$ python -q
>>> import numpy as np
>>> np.set_printoptions(precision=1, suppress=True, linewidth=200)
>>> F = np.array([[-0.9, -0.7, 1.4, 0.9],
...     [1.7, 1.0, 0.5, 0.2],
...     [0.0, 1.4, -1.0, -0.8],
...     [-0.4, -0.5, 0.4, 0.4],
...     [-0.8, 0.3, -1.8, 0.9],
...     [-1.4, 0.3, 0.1, -1.7],
...     [0.3, -0.8, -1.4, 0.5],
...     [0.5, 1.7, -0.1, 0.1],
...     [1.3, 0.8, 1.7, 0.1],
...     [0.1, -1.1, -0.4, -2.9]])
>>> F[:, 3] *= 20
>>> F
array([[ -0.9,  -0.7,   1.4,  18. ],
       [  1.7,   1. ,   0.5,   4. ],
       [  0. ,   1.4,  -1. , -16. ],
       [ -0.4,  -0.5,   0.4,   8. ],
       [ -0.8,   0.3,  -1.8,  18. ],
       [ -1.4,   0.3,   0.1, -34. ],
       [  0.3,  -0.8,  -1.4,  10. ],
       [  0.5,   1.7,  -0.1,   2. ],
       [  1.3,   0.8,   1.7,   2. ],
       [  0.1,  -1.1,  -0.4, -58. ]])
>>> x0 = np.array([5, -4, -2, 4])
>>> y = F @ x0
>>> np.linalg.solve(F.T @ F, F.T @ y)
array([ 5., -4., -2.,  4.])
>>> try:
...     np.linalg.solve(F, y)
... except np.linalg.LinAlgError as e:
...     print(e)
... 
Last 2 dimensions of the array must be square
>>> np.round(np.linalg.pinv(F) @ F, 1) + 0
array([[1., 0., 0., 0.],
       [0., 1., 0., 0.],
       [0., 0., 1., 0.],
       [0., 0., 0., 1.]])
>>> y
array([  67.5,   19.5,  -67.6,   31.2,   70.4, -144.4,   47.5,    3.9,    7.9, -226.3])
>>> rng = np.random.default_rng(8375)
>>> y = y + 0.3 * rng.normal(size=10)
>>> y
array([  67.9,   19.2,  -67.6,   31.3,   70.6, -144.1,   47.1,    3.7,    7.8, -226.1])
>>> beta, *_ = np.linalg.lstsq(F, y)
>>> round(np.linalg.norm(y - F @ beta), 1)
np.float64(0.4)
>>> np.round(F.T @ (y - F @ beta), 1) + 0
array([0., 0., 0., 0.])
>>> [round(float(np.linalg.norm(np.linalg.solve(F.T @ F + lam * np.eye(4), F.T @ y))), 2) for lam in (0, 1, 10, 100)]
[7.65, 6.74, 4.54, 3.94]
>>> d = np.linalg.norm(F[:, None] - F[None], axis=-1)
>>> d[:5, :5]
array([[ 0. , 14.4, 34.2, 10.1,  3.4],
       [14.4,  0. , 20.1,  4.8, 14.4],
       [34.2, 20.1,  0. , 24.1, 34. ],
       [10.1,  4.8, 24.1,  0. , 10.3],
       [ 3.4, 14.4, 34. , 10.3,  0. ]])
>>> np.linalg.norm(F - F.mean(axis=0), axis=1)
array([22.7,  8.8, 11.5, 12.6, 22.7, 29.4, 14.7,  6.8,  7. , 53.4])
>>> d.mean(axis=1).argmax()
np.int64(9)
>>> (d + 1e9 * np.eye(10)).round(6).argmin(axis=1)
array([4, 8, 7, 6, 0, 2, 3, 8, 7, 5])
>>> np.round(F[2] @ F[4], 1)
np.float64(-285.8)
>>> np.round(np.linalg.norm(F, "nuc"), 1)
np.float64(84.1)
>>> gram = np.cov(F, rowvar=False)
>>> gram.round(1) + 0
array([[  0.9,   0.4,   0.3,   2.6],
       [  0.4,   1. ,   0. ,   3.6],
       [  0.3,   0. ,   1.3,   2.2],
       [  2.6,   3.6,   2.2, 600. ]])
>>> F.std(axis=0)
array([ 0.9,  0.9,  1.1, 23.2])
>>> round(np.corrcoef(F[:, 3], F[:, 1])[0, 1], 1)
np.float64(0.1)
>>> np.round(np.polyfit(F[:, 3], F[:, 1], 1), 1) + 0
array([0. , 0.3])
>>> m1 = np.array([[-2.4, -1.4, 1.9, -1.7, 1.5, -0.6],
...     [-1.4, -3.3, -1.2, -0.7, 0.3, 2.6],
...     [1.9, -1.2, -4.8, -0.2, -1.2, -0.8],
...     [-1.7, -0.7, -0.2, -3.2, 0.7, 1.2],
...     [1.5, 0.3, -1.2, 0.7, -2.3, 0.1],
...     [-0.6, 2.6, -0.8, 1.2, 0.1, -1.1]])
>>> np.all(np.linalg.eigvalsh(m1) > 0)
np.False_
>>> [round(float(np.linalg.det(m1[:i, :i])), 2) + 0 for i in range(1, 7)]
[-2.4, 5.96, -6.85, -6.23, 16.97, -538.88]
>>> t3 = np.stack([m1, 5 * m1, m1[::-1]])
>>> np.linalg.norm(t3, axis=(1, 2))
array([10.2, 51.1, 10.2])
>>> np.linalg.matrix_rank(t3.reshape(3, -1))
np.int64(2)
>>> vals, vecs = np.linalg.eigh(m1)
>>> x0 = np.array([0, 0, 0, 2, 1, 0])
>>> np.linalg.eigvalsh(m1[1:, 1:])
array([-6. , -5.3, -2.7, -1.8,  1.1])
>>> x0 @ m1 @ x0
np.float64(-12.3)
>>> np.abs(m1).sum(axis=1).max(), round(np.abs(vals).max(), 1)
(np.float64(10.1), np.float64(7.1))
>>> (np.sign(vecs[:, -1].round(6)) == np.sign(vecs[0, -1].round(6))).astype(int)
array([1, 0, 1, 0, 0, 0])
>>> B = m1 / np.linalg.norm(m1, axis=1, keepdims=True)
>>> gram = B @ B.T
>>> np.argwhere(np.triu(np.abs(gram) > 0.95, 1))
array([], shape=(0, 2), dtype=int64)
>>> np.linalg.norm(B, axis=1)
array([1., 1., 1., 1., 1., 1.])
>>> round(np.degrees(np.arccos(np.clip(gram[0, 4], -1, 1))), 1)
np.float64(150.1)
>>> (gram - 2 * np.eye(6)).round(6).argmax(axis=1)
array([3, 3, 4, 0, 2, 4])
>>> data = np.loadtxt("dump.csv", delimiter=",")
>>> data
array([[0., 8., 2.],
       [8., 0., 8.],
       [2., 8., 0.]])
>>> vals, vecs = np.linalg.eig(data)
>>> np.sort(np.linalg.eigvals(data.T))
array([-10.4,  -2. ,  12.4])
>>> np.sort(np.linalg.eigvals(data @ data))
array([  4. , 107.3, 152.7])
>>> vals
array([ 12.4,  -2. , -10.4])
>>> np.sort(np.linalg.eigvals(np.linalg.inv(data)))
array([-0.5, -0.1,  0.1])
